$ python3 -q
>>> import numpy as np
>>> import numpy.linalg as la
>>> np.set_printoptions(precision=1, suppress=True, linewidth=100, floatmode="fixed")
>>> arr = np.loadtxt("a.csv", delimiter=",")
>>> print(arr)
[[ 0.0  0.0  0.0]
 [ 4.0  0.0  0.0]
 [ 0.0  0.0  0.0]
 [ 1.0  0.0  0.0]
 [ 6.0  0.0  0.0]
 [ 7.0  0.0  0.0]
 [ 0.0  0.0  0.0]
 [ 4.0  0.0  0.0]
 [10.0  0.0  0.0]
 [10.0  0.0  0.0]
 [ 7.0  0.0  0.0]
 [ 0.0  0.0  0.0]
 [ 5.0  0.0  0.0]
 [ 0.0  0.0  0.0]
 [ 6.0  0.0  0.0]
 [ 5.0  0.0  0.0]
 [ 1.0  0.0  0.0]
 [ 6.0  0.0  0.0]
 [ 7.0  0.0  0.0]
 [ 0.0  0.0  0.0]
 [ 1.0  0.0  0.0]
 [ 8.0  0.0  0.0]
 [ 0.0  0.0  0.0]]
>>> # looks like rank 1
>>> vec = np.array([-1, 1, 0])
>>> h1 = np.maximum(arr @ vec, 0)
>>> print(np.tanh(arr @ vec))
[ 0.0 -1.0  0.0 -0.8 -1.0 -1.0  0.0 -1.0 -1.0 -1.0 -1.0  0.0 -1.0  0.0 -1.0 -1.0 -0.8 -1.0 -1.0
  0.0 -0.8 -1.0  0.0]
>>> print(arr.T @ h1)
[0.0 0.0 0.0]
>>> print(np.maximum(arr @ vec, 0) - np.maximum(-arr @ vec, 0))
[  0.0  -4.0   0.0  -1.0  -6.0  -7.0   0.0  -4.0 -10.0 -10.0  -7.0   0.0  -5.0   0.0  -6.0  -5.0
  -1.0  -6.0  -7.0   0.0  -1.0  -8.0   0.0]
>>> print(h1)
[0.0 0.0 0.0 0.0 0.0 0.0 0.0 0.0 0.0 0.0 0.0 0.0 0.0 0.0 0.0 0.0 0.0 0.0 0.0 0.0 0.0 0.0 0.0]
>>> print(arr.T @ arr)
[[604.0   0.0   0.0]
 [  0.0   0.0   0.0]
 [  0.0   0.0   0.0]]
>>> print(arr[:, 2] @ arr[:, 0])
0.0
>>> print(la.norm(arr, axis=0))
[24.6  0.0  0.0]
>>> U, sv, Vh = la.svd(arr)
>>> print(np.argmax(sv[:-1] / (sv[1:] + 1e-6)) + 1)
1
>>> M2 = U[:, :1] @ np.diag(sv[:1]) @ Vh[:1]
>>> print(round(float(np.abs(arr - M2).max()), 1))
0.0
>>> rng = np.random.default_rng(8181)
>>> labels = rng.integers(0, 2, 4)
>>> W0 = (labels[:, None] == labels) * -1 + np.eye(4)
>>> print(W0)
[[ 0.0 -1.0 -1.0 -1.0]
 [-1.0  0.0 -1.0 -1.0]
 [-1.0 -1.0  0.0 -1.0]
 [-1.0 -1.0 -1.0  0.0]]
>>> # equal to its transpose
>>> th = np.radians(90)
>>> Rm = np.eye(3)
>>> Rm[1, 1] = Rm[2, 2] = np.cos(th)
>>> Rm[1, 2], Rm[2, 1] = -np.sin(th), np.sin(th)
>>> print(Rm.round(1) + 0)
[[ 1.0  0.0  0.0]
 [ 0.0  0.0 -1.0]
 [ 0.0  1.0  0.0]]
>>> M2 = arr @ Rm.T
>>> print(np.allclose(la.norm(arr, axis=1), la.norm(M2, axis=1)))
True
>>> print(la.svd(arr, compute_uv=False), la.svd(M2, compute_uv=False))
[24.6  0.0  0.0] [24.6  0.0  0.0]
>>> print(W0 @ np.ones(4))
[-3.0 -3.0 -3.0 -3.0]
>>> print(np.allclose(W0 @ W0.T, W0.T @ W0))
True
>>> print(W0 @ (-1.0) ** np.arange(4))
[ 1.0 -1.0  1.0 -1.0]
>>> labels = rng.permutation(4)
>>> M2 = W0[:, labels] * rng.choice([-1, 1], 4)
>>> print(M2)
[[ 1.0  1.0  0.0 -1.0]
 [-0.0  1.0 -1.0 -1.0]
 [ 1.0 -0.0 -1.0 -1.0]
 [ 1.0  1.0 -1.0  0.0]]
>>> U, _, Vh = la.svd(W0.T @ M2)
>>> print(np.round(la.lstsq(W0, M2)[0], 1) + 0)
[[ 0.0  0.0  1.0  0.0]
 [-1.0  0.0  0.0  0.0]
 [ 0.0 -1.0  0.0  0.0]
 [ 0.0  0.0  0.0  1.0]]
>>> print(np.round(U @ Vh, 1) + 0)
[[ 0.0  0.0  1.0  0.0]
 [-1.0  0.0  0.0  0.0]
 [ 0.0 -1.0  0.0  0.0]
 [ 0.0  0.0  0.0  1.0]]
>>> def softmax(z):
...     e = np.exp(z - z.max(axis=-1, keepdims=True))
...     return e / e.sum(axis=-1, keepdims=True)
... 
>>> print(softmax(M2[2] + 5))
[0.6 0.2 0.1 0.1]
>>> scores = M2 @ M2.T / np.sqrt(4)
>>> print(softmax(scores))
[[0.4 0.2 0.2 0.2]
 [0.2 0.4 0.2 0.2]
 [0.2 0.2 0.4 0.2]
 [0.2 0.2 0.2 0.4]]
>>> print(softmax(scores)[2] @ M2)
[ 0.8  0.6 -0.8 -0.8]
>>> print(la.eigvals(W0))
[ 1.0 -3.0  1.0  1.0]
>>> print(np.einsum("ij,ji->", W0, W0))
12.0
>>> print(round(float(la.det(2 * W0)), 1), round(float(la.det(W0)), 1))
-48.0 -3.0
>>> print(np.einsum("ii->", W0))
0.0
>>> E = np.array([[0.0, -0.7, -1.5, -1.7, -0.9],
...     [0.5, 1.3, 0.5, 0.1, -0.4],
...     [1.1, 1.6, -0.4, -0.5, 1.9],
...     [-0.8, 1.9, -1.5, -0.1, 0.7]])
>>> print(E)
[[ 0.0 -0.7 -1.5 -1.7 -0.9]
 [ 0.5  1.3  0.5  0.1 -0.4]
 [ 1.1  1.6 -0.4 -0.5  1.9]
 [-0.8  1.9 -1.5 -0.1  0.7]]
>>> print(la.svd(E, compute_uv=False))
[3.5 2.7 1.7 1.3]
>>> E[:, 5]
Traceback (most recent call last):
  File "<python-input-53>", line 1, in <module>
    E[:, 5]
    ~^^^^^^
IndexError: index 5 is out of bounds for axis 1 with size 5
>>> print(np.count_nonzero(E))
19
>>> cov = E.T @ E
>>> print(la.matrix_rank(cov))
4
>>> print(np.round(np.trace(cov), 1), round(float((E ** 2).sum()), 1))
23.6 23.6
>>> print(np.diag(cov))
[2.1 8.3 4.9 3.2 5.1]
>>> print(np.allclose(cov, cov.T))
True
>>> print(la.svd(E, compute_uv=False) ** 2)
[12.1  7.0  2.8  1.6]
>>> print(np.round(la.eigvalsh(cov)[::-1], 1) + 0)
[12.1  7.0  2.8  1.6  0.0]
>>> M2 = E / la.norm(E, axis=1, keepdims=True)
>>> cov = M2 @ M2.T
>>> print((np.abs(cov) > 0.9).astype(int))
[[1 0 0 0]
 [0 1 0 0]
 [0 0 1 0]
 [0 0 0 1]]
>>> print(cov[3])
[0.1 0.3 0.6 1.0]
>>> print(cov)
[[ 1.0 -0.4 -0.2  0.1]
 [-0.4  1.0  0.4  0.3]
 [-0.2  0.4  1.0  0.6]
 [ 0.1  0.3  0.6  1.0]]
>>> print(round(np.degrees(np.arccos(np.clip(cov[3, 1], -1, 1))), 1))
75.3
>>> print(la.norm(M2, axis=1))
[1.0 1.0 1.0 1.0]
